$ python -q
>>> import numpy as np
>>> import numpy.linalg as la
>>> np.set_printoptions(precision=1, suppress=True, linewidth=140, sign=" ")
>>> tidy = lambda a: np.round(a, 1) + 0
>>> A = np.load("layer17.npy")
>>> print(A)
[[ 2.7  0.7 -1. ]
 [ 4.5  1.1 -1.3]
 [-3.8 -1.   0.2]
 [-3.1 -0.8  0. ]
 [ 2.9  0.7  0.1]
 [ 2.3  0.6 -0.5]
 [ 2.   0.5  0.9]
 [ 4.1  1.   1.8]
 [-2.6 -0.7  1. ]
 [-3.6 -0.9  0.1]
 [-5.4 -1.4  1.8]
 [ 6.2  1.5  0.5]
 [10.8  2.7 -2. ]
 [ 3.   0.8  1.2]
 [ 6.1  1.5 -1.3]
 [-3.2 -0.8 -1.1]
 [-1.8 -0.4  1.7]
 [-1.2 -0.3  2. ]
 [-2.5 -0.6  0.4]
 [-7.6 -1.9 -0.4]
 [-2.4 -0.6  0.6]
 [ 2.8  0.7  0.2]
 [-6.8 -1.7  0.4]
 [-4.6 -1.2  0.7]]
>>> vec = np.array([-1, -2, 4])
>>> y = A @ vec
>>> print(tidy(la.pinv(A) @ A))
[[ 1.  0.  0.]
 [ 0.  1.  0.]
 [ 0.  0.  1.]]
>>> try:
...     la.solve(A, y)
... except la.LinAlgError as e:
...     print("failed:", e)
... 
failed: Last 2 dimensions of the array must be square
>>> tidy(la.solve(A.T @ A, A.T @ y))
array([-1., -2.,  4.])
>>> rng = np.random.default_rng(893001)
>>> y = y + 0.3 * rng.normal(size=24)
>>> tidy(y)
array([ -8. , -11.7,   6.7,   4.8,  -3.9,  -5.7,   0.6,   1.2,   8.2,   5.9,  15.7,  -7.4, -24. ,   0.3, -14.4,   0.5,   9.5,   9.8,   5.6,
        10. ,   5.6,  -3.4,  12. ,   9.9])
>>> beta, *_ = la.lstsq(A, y)
>>> tidy(la.norm(y - A @ beta))
np.float64(0.8)
>>> beta.round()
array([-1., -2.,  4.])
>>> Y = np.c_[A[:, :1] @ np.array([[-3]]), np.array([0, 1, 2, 0, 2, 2, 0, 0, 2, 0, 2, 0, 0, 0, 1, 0, 2, 2, 1, 1, 0, 2, 2, 1])]
>>> tidy(Y)
array([[ -8.1,   0. ],
       [-13.5,   1. ],
       [ 11.4,   2. ],
       [  9.3,   0. ],
       [ -8.7,   2. ],
       [ -6.9,   2. ],
       [ -6. ,   0. ],
       [-12.3,   0. ],
       [  7.8,   2. ],
       [ 10.8,   0. ],
       [ 16.2,   2. ],
       [-18.6,   0. ],
       [-32.4,   0. ],
       [ -9. ,   0. ],
       [-18.3,   1. ],
       [  9.6,   0. ],
       [  5.4,   2. ],
       [  3.6,   2. ],
       [  7.5,   1. ],
       [ 22.8,   1. ],
       [  7.2,   0. ],
       [ -8.4,   2. ],
       [ 20.4,   2. ],
       [ 13.8,   1. ]])
>>> tidy(la.norm(la.qr(A)[0].T @ Y, axis=0) ** 2 / ((Y ** 2).sum(axis=0) + 1e-12))
array([ 1. ,  0.2])
>>> la.matrix_rank(Y)
np.int64(2)
>>> la.matrix_rank(np.c_[A, Y])
np.int64(4)
>>> tidy(la.lstsq(A, Y[:, 0])[0])
array([-3.,  0.,  0.])
>>> vec = np.array([2, 1])
>>> y = Y @ vec
>>> try:
...     la.solve(Y, y)
... except la.LinAlgError as e:
...     print("failed:", e)
... 
failed: Last 2 dimensions of the array must be square
>>> print(tidy(la.pinv(Y) @ Y))
[[ 1.  0.]
 [ 0.  1.]]
>>> y = y + 0.3 * rng.normal(size=24)
>>> tidy(y)
array([-16.3, -26. ,  24.8,  18.2, -15.8, -11.7, -12.1, -24.5,  17.7,  21.8,  34.3, -37.4, -65. , -17.9, -35.5,  19.4,  13. ,   9.4,  15.7,
        46.3,  15. , -14.9,  42.8,  29.4])
>>> beta, *_ = la.lstsq(Y, y)
>>> [round(float(la.norm(la.solve(Y.T @ Y + lam * np.eye(2), Y.T @ y))), 2) for lam in (0, 1, 10, 100)]
[2.23, 2.22, 2.16, 2.0]
>>> tidy(la.norm(y - Y @ beta))
np.float64(1.4)
>>> left, s, Vh = la.svd(A)
>>> np.argmax(s[:-1] / (s[1:] + 1e-6)) + 1
np.int64(2)
>>> tidy(s)
array([ 23. ,   4.9,   0.1])
>>> Y = left[:, :2] @ np.diag(s[:2]) @ Vh[:2]
>>> tidy(la.norm(A - Y) / la.norm(A))
np.float64(0.0)
>>> tidy(la.norm(A - Y, 2)), tidy(s[2])
(np.float64(0.1), np.float64(0.1))
>>> data = np.loadtxt("run1.csv", delimiter=",")
>>> data
array([[-1. ,  0.5,  1.7],
       [12. ,  0.6, -0.4],
       [ 0. , -1.5,  1.3],
       [ 0. ,  0.2,  1.4]])
>>> # row 1 is much longer than the rest
>>> Y = np.c_[data[:, :2] @ np.array([[-1, -1], [-1, 1]]), np.array([-4, 3, 2, -4])]
>>> Y
array([[  0.5,   1.5,  -4. ],
       [-12.6, -11.4,   3. ],
       [  1.5,  -1.5,   2. ],
       [ -0.2,   0.2,  -4. ]])
>>> tidy(la.lstsq(data, Y[:, 0])[0])
array([-1., -1.,  0.])
>>> tidy(la.norm(Y - data @ la.lstsq(data, Y)[0], axis=0))
array([ 0. ,  0. ,  1.2])
>>> la.matrix_rank(Y)
np.int64(3)
>>> tidy(la.norm(la.qr(data)[0].T @ Y, axis=0) ** 2 / ((Y ** 2).sum(axis=0) + 1e-12))
array([ 1.,  1.,  1.])
>>> la.matrix_rank(np.c_[data, Y])
np.int64(4)
>>> proj = Y @ la.solve(Y.T @ Y, Y.T)
>>> tidy(np.diag(proj))
array([ 0.4,  1. ,  1. ,  0.6])
>>> np.allclose(proj @ proj, proj)
True
>>> tidy(la.eigvalsh(proj))
array([ 0.,  1.,  1.,  1.])
>>> tidy(proj @ Y[:, 0])
array([  0.5, -12.6,   1.5,  -0.2])
>>> tidy(np.trace(proj))
np.float64(3.0)
>>> T = np.stack([data, -2 * data, data[::-1]])
>>> print(tidy(np.einsum("bij,cij->bc", T, T)))
[[ 154.6 -309.2    2.1]
 [-309.2  618.4   -4.2]
 [   2.1   -4.2  154.6]]
>>> print(tidy(la.norm(T, axis=(1, 2))))
[ 12.4  24.9  12.4]
>>> F = np.load("data.npy")
>>> F
array([[  5,   2,  -2,  -3],
       [  2, -13,   4,  -1],
       [ -5,   3,  -7,   0],
       [  2,  -3,  -4, -13]])
>>> vec = np.array([2, 2, 0, 2])
>>> y = F @ vec
>>> y
array([  8, -24,  -4, -28])
>>> tidy(la.solve(F, y + F[:, 0]))
array([ 3.,  2.,  0.,  2.])
>>> print(tidy(la.solve(F, y)))
[ 2.  2.  0.  2.]
>>> tidy(la.solve(F, -1 * y))
array([-2., -2.,  0., -2.])
>>> E = np.array([[5.0, 1.0, 0.0, 0.0],
...     [0.0, 5.0, 1.0, 0.0],
...     [0.0, 0.0, 5.0, 1.0],
...     [0.0, 0.0, 0.0, 5.0]])
>>> # triangular
>>> q, Rm = la.qr(E)
>>> abs(Rm[0, 0]), tidy(la.norm(E[:, 0]))
(np.float64(5.0), np.float64(5.0))
>>> print(q.shape, Rm.shape)
(4, 4) (4, 4)
>>> np.abs(np.diag(Rm))
array([ 5.,  5.,  5.,  5.])
>>> Rm
array([[ 5.,  1.,  0.,  0.],
       [ 0.,  5.,  1.,  0.],
       [ 0.,  0.,  5.,  1.],
       [ 0.,  0.,  0.,  5.]])
>>> q.T @ q
array([[ 1.,  0.,  0.,  0.],
       [ 0.,  1.,  0.,  0.],
       [ 0.,  0.,  1.,  0.],
       [ 0.,  0.,  0.,  1.]])
>>> Y = E / la.norm(E, axis=1, keepdims=True)
>>> cov = Y @ Y.T
>>> tidy(cov)
array([[ 1. ,  0.2,  0. ,  0. ],
       [ 0.2,  1. ,  0.2,  0. ],
       [ 0. ,  0.2,  1. ,  0.2],
       [ 0. ,  0. ,  0.2,  1. ]])
>>> (cov - 2 * np.eye(4)).round(6).argmax(axis=1)
array([ 1,  0,  3,  2])
>>> vec = np.array([-3, -1, 0, -3])
>>> y = cov @ vec
>>> tidy(y)
array([-3.2, -1.6, -0.8, -3. ])
>>> print(tidy(la.solve(cov, cov[:, 1])))
[ 0.  1.  0.  0.]
>>> tidy(la.solve(cov, y))
array([-3., -1.,  0., -3.])
>>> print(tidy(la.solve(cov, y + cov[:, 3])))
[-3. -1.  0. -2.]
>>> J = np.loadtxt("x.csv", delimiter=",")
>>> print(J)
[[ 1.  0.]
 [ 0. -5.]]
>>> vec = np.array([6, 4])
>>> y = J @ vec
>>> beta, lr = np.zeros(2), 1 / la.norm(J, 2) ** 2
>>> for i in range(8):
...     beta -= lr * J.T @ (J @ beta - y)
...     if i % 2 == 0: print(i, round(la.norm(J @ beta - y), 1))
... 
0 5.8
2 5.3
4 4.9
6 4.5
>>> tidy(beta)
array([ 1.7,  4. ])
>>> tidy(la.cond(J))
np.float64(5.0)
>>> labels = rng.permutation(2)
>>> Y = J[:, labels] * rng.choice([-1, 1], 2)
>>> Y
array([[-0.,  1.],
       [ 5.,  0.]])
>>> left, _, Vh = la.svd(J.T @ Y)
>>> print(tidy(la.lstsq(J, Y)[0]))
[[ 0.  1.]
 [-1.  0.]]
>>> left @ Vh
array([[ 0.,  1.],
       [-1.,  0.]])
>>> arr = np.vander(np.arange(3) - 2, 4, increasing=True)
>>> print(arr)
[[ 1 -2  4 -8]
 [ 1 -1  1 -1]
 [ 1  0  0  0]]
>>> def softmax(z):
...     e = np.exp(z - z.max(axis=-1, keepdims=True))
...     return e / e.sum(axis=-1, keepdims=True)
... 
>>> tidy(softmax(arr).sum(axis=1))
array([ 1.,  1.,  1.])
>>> print(tidy(softmax(10 * arr[1])))
[ 0.5  0.   0.5  0. ]
>>> att = arr @ arr.T / np.sqrt(4)
>>> tidy(softmax(att))
array([[ 1. ,  0. ,  0. ],
       [ 1. ,  0. ,  0. ],
       [ 0.3,  0.3,  0.3]])
>>> Y = np.array([[0, -4, -5], [-5, -4, -1], [1, -1, -2], [-2, -5, 3]])
>>> np.einsum("ij,ij->i", arr, arr)
array([ 85,   4,   1])
>>> np.einsum("ik,kj->ij", arr, Y)
array([[ 30,  40, -35],
       [  8,   4,  -9],
       [  0,  -4,  -5]])
>>> la.matrix_rank(np.vstack([arr, Y.T]))
np.int64(4)
>>> arr @ Y
array([[ 30,  40, -35],
       [  8,   4,  -9],
       [  0,  -4,  -5]])
>>> np.einsum("ik,kj->ji", arr, Y)
array([[ 30,   8,   0],
       [ 40,   4,  -4],
       [-35,  -9,  -5]])
>>> la.matrix_rank(arr @ Y)
np.int64(3)
>>> u = np.array([0, 2])
>>> np.correlate(arr[1], arr[0], "full")
array([ -8,  12, -14,  15,  -7,   3,  -1])
>>> Y = np.array([[0, -3], [0, 2]])
>>> W2 = np.kron(Y, arr)
>>> print(W2.shape)
(6, 8)
>>> w1 = np.array([[-4, 4], [-7, -2], [-7, 7], [-9, 6]])
>>> beta = np.array([1, 2])
>>> H = np.maximum(arr @ w1 + beta, 0)
>>> tidy((H > 0).mean(axis=0))
array([ 0.7,  0.7])
>>> (H > 0).astype(int)
array([[ 1,  0],
       [ 1,  1],
       [ 0,  1]])
>>> H
array([[ 55,   0],
       [  6,   9],
       [  0,   6]])
>>> W2 = np.array([[-1, 3, -3], [0, 0, -2]])
>>> w1 @ W2
array([[  4, -12,   4],
       [  7, -21,  25],
       [  7, -21,   7],
       [  9, -27,  15]])
>>> (H @ W2).round(6).argmax(axis=1)
array([ 1,  1,  0])
>>> W0 = np.load("case13.npy")
>>> W0
array([[ 2,  0, -1,  2],
       [ 0, -2,  0,  1],
       [ 0,  0,  3,  3],
       [ 0,  0,  0,  1]])
>>> u = np.array([-3, 5, 5, 4])
>>> Y = W0 + np.outer(u, np.eye(4)[3])
>>> Y
array([[ 2.,  0., -1., -1.],
       [ 0., -2.,  0.,  6.],
       [ 0.,  0.,  3.,  8.],
       [ 0.,  0.,  0.,  5.]])
>>> tidy(la.det(Y) / la.det(W0)), tidy(1 + la.solve(W0, u)[3])
(np.float64(5.0), np.float64(5.0))
>>> proj = np.triu(np.array([[1, 4, -2, -1], [-2, 5, 1, -5], [-1, 0, -3, 2], [-5, 3, -4, -1]]), 1) + np.eye(4)
>>> Y = proj @ W0 @ la.inv(proj)
>>> Y
array([[   2.,  -16.,   13., -105.],
       [   0.,   -2.,    5.,  -21.],
       [   0.,    0.,    3.,   -1.],
       [   0.,    0.,    0.,    1.]])
>>> proj @ W0 - W0 @ proj
array([[  0., -16.,  -2.,   1.],
       [  0.,   0.,   5., -12.],
       [  0.,   0.,   0.,  -4.],
       [  0.,   0.,   0.,   0.]])
>>> tidy(la.det(Y))
np.float64(-12.0)
>>> tidy(la.det(2 * W0)), tidy(la.det(W0))
(np.float64(-192.0), np.float64(-12.0))
>>> print(np.poly(W0))
[  1.  -4.  -1.  16. -12.]
>>> np.einsum("ij,ji->", W0, W0)
np.int64(18)
>>> np.kron(np.eye(2, dtype=int), W0)
array([[ 2,  0, -1,  2,  0,  0,  0,  0],
       [ 0, -2,  0,  1,  0,  0,  0,  0],
       [ 0,  0,  3,  3,  0,  0,  0,  0],
       [ 0,  0,  0,  1,  0,  0,  0,  0],
       [ 0,  0,  0,  0,  2,  0, -1,  2],
       [ 0,  0,  0,  0,  0, -2,  0,  1],
       [ 0,  0,  0,  0,  0,  0,  3,  3],
       [ 0,  0,  0,  0,  0,  0,  0,  1]])
>>> vec = np.array([-4, 7, -6, -5])
>>> y = W0 @ vec
>>> beta, lr = np.zeros(4), 1 / la.norm(W0, 2) ** 2
>>> for i in range(300):
...     beta -= lr * W0.T @ (W0 @ beta - y)
...     if i % 50 == 0: print(i, round(la.norm(W0 @ beta - y), 1))
... 
0 8.5
50 1.4
100 0.8
150 0.5
200 0.3
250 0.2
>>> tidy(beta)
array([-3.8,  6.9, -5.9, -5.1])
>>> ang = np.radians(90)
>>> Rm = np.eye(4)
>>> Rm[0, 0] = Rm[2, 2] = np.cos(ang)
>>> Rm[0, 2], Rm[2, 0] = -np.sin(ang), np.sin(ang)
>>> tidy(Rm)
array([[ 0.,  0., -1.,  0.],
       [ 0.,  1.,  0.,  0.],
       [ 1.,  0.,  0.,  0.],
       [ 0.,  0.,  0.,  1.]])
>>> Y = W0 @ Rm.T
>>> tidy(la.det(Rm)), np.trace(Rm)
(np.float64(1.0), np.float64(2.0))
>>> tidy(la.svd(W0, compute_uv=False)), tidy(la.svd(Y, compute_uv=False))
(array([ 4.5,  2.9,  2. ,  0.5]), array([ 4.5,  2.9,  2. ,  0.5]))
>>> print(np.abs(Y - W0).max(axis=0))
[ 3.  0.  3.  0.]
>>> np.allclose(W0 @ W0.T, Y @ Y.T)
True
>>> feats = np.array([[-1.0, 0.0, 0.0], [0.0, -1.0, 0.0], [0.0, 0.0, 1.0]])
>>> feats
array([[-1.,  0.,  0.],
       [ 0., -1.,  0.],
       [ 0.,  0.,  1.]])
>>> # keeps lengths
>>> tidy(la.eigvalsh(feats).min())
np.float64(-1.0)
>>> np.all(la.eigvalsh(feats) > 0)
np.False_
>>> try:
...     la.cholesky(feats)
... except la.LinAlgError as e:
...     print(e)
... 
Matrix is not positive definite
